$ ipython --no-banner

In [1]: import numpy as np

In [2]: import numpy.linalg as la

In [3]: np.set_printoptions(precision=2, suppress=True, linewidth=120, legacy="1.25")

In [4]: M = np.load("test7.npy")

In [5]: M
Out[5]: 
array([[  8.64,   5.99,   0.62,   1.84,  10.56],
       [  0.99,  -4.28,  -0.68,  -3.82,   3.79],
       [ -2.24,   1.18,   3.51,   0.94,  -0.93],
       [  7.2 , -14.56,  -6.54, -10.75,   9.59],
       [  4.54,   1.17,  -3.17,  -1.44,   6.54],
       [ -2.66,   2.66,  -0.31,   1.91,  -2.33],
       [  5.32,   7.7 ,  -7.14,   0.28,  13.11],
       [ -8.88,   7.13,   1.16,   6.86, -13.14],
       [  7.01,  -2.38,  -3.98,  -2.65,  10.98],
       [  3.29, -13.63,  -0.88,  -7.68,   2.19],
       [ -1.07,  -6.08,   3.12,  -1.71,  -4.92],
       [  8.47,  -4.48,  -1.63,  -3.99,  10.65],
       [  3.45,  -0.95,  -7.98,  -3.02,   8.33],
       [-10.53,  12.76,   6.09,   8.65, -13.52],
       [ -6.47,  14.46,   2.84,  10.14,  -8.  ],
       [ -2.07,  -2.41,  -0.97,  -2.58,   1.02],
       [  2.83,  -4.16,   0.95,  -2.09,  -1.99],
       [  4.5 ,  -5.84,  -5.29,  -5.06,   4.26],
       [ -1.29,  -3.05,   0.09,  -0.6 ,  -3.45],
       [ 12.5 ,  -9.91,  -4.93,  -7.3 ,  16.15],
       [-10.82,   9.55,   7.93,   9.63, -18.25],
       [ 16.34, -14.55, -10.06, -13.46,  22.43],
       [  3.67,   1.85,   0.58,   0.75,   5.83],
       [ -0.93,   2.24,   2.36,   1.31,   0.49],
       [ -0.49,   1.11,  -3.29,  -0.32,   1.23],
       [  6.34,   1.44,  -0.28,  -1.46,  12.16],
       [ -7.25,  14.86,  10.75,  12.42,  -7.4 ],
       [ -1.8 ,   3.25,  -0.91,   1.85,  -2.69],
       [ -2.04,   5.84,   0.48,   4.35,  -1.26]])

In [6]: x = np.array([9, 7, 3, 7, 5])

In [7]: M @ np.eye(5)[3]
Out[7]: 
array([  1.84,  -3.82,   0.94, -10.75,  -1.44,   1.91,   0.28,   6.86,  -2.65,  -7.68,  -1.71,  -3.99,  -3.02,   8.65,
        10.14,  -2.58,  -2.09,  -5.06,  -0.6 ,  -7.3 ,   9.63, -13.46,   0.75,   1.31,  -0.32,  -1.46,  12.42,   1.85,
         4.35])

In [8]: (M @ x).argmax()
Out[8]: 0
